$ python3 -q
>>> import numpy as np
>>> from numpy import linalg as LA
>>> np.set_printoptions(precision=3, suppress=True, linewidth=160)
>>> tidy = lambda a: np.round(a, 3) + 0
>>> feats = np.load("mat.npy")
>>> feats
array([[ 4.993,  4.931],
       [14.927, 14.982],
       [ 4.919,  5.061]])
>>> tidy(feats.mean(axis=0))
array([8.28 , 8.325])
>>> feats.shape
(3, 2)
>>> tidy(feats.sum(axis=0))
array([24.839, 24.974])
>>> tidy(np.diff(feats, axis=0))
array([[  9.934,  10.051],
       [-10.008,  -9.921]])
>>> np.abs(feats).max()
np.float64(14.982)
>>> M = np.load("sample5.npy")
>>> tidy(M)
array([[ 0.711, -1.269, -3.115],
       [-1.269, -0.051,  0.443],
       [-3.115,  0.443,  2.34 ]])
>>> # equal to its transpose
>>> left, sv, vt = LA.svd(M)
>>> np.argmax(sv[:-1] / (sv[1:] + 1e-6)) + 1
np.int64(2)
>>> tidy(sv)
array([5., 2., 0.])
>>> Y = left[:, :2] @ np.diag(sv[:2]) @ vt[:2]
>>> LA.matrix_rank(M, rtol=0.05)
np.int64(2)
>>> left, sv, vt = LA.svd(M)
>>> V = vt[:(sv > 1e-8).sum()]
>>> rng = np.random.default_rng(760087)
>>> x0 = M[1] + 4 * M[0] + rng.integers(2) * np.eye(3)[1]
>>> tidy(x0)
array([  1.575,  -5.129, -12.016])
>>> np.allclose(V.T @ V @ x0, x0)
True
>>> tidy(V.T @ V)
array([[ 0.968,  0.159, -0.072],
       [ 0.159,  0.196,  0.364],
       [-0.072,  0.364,  0.835]])
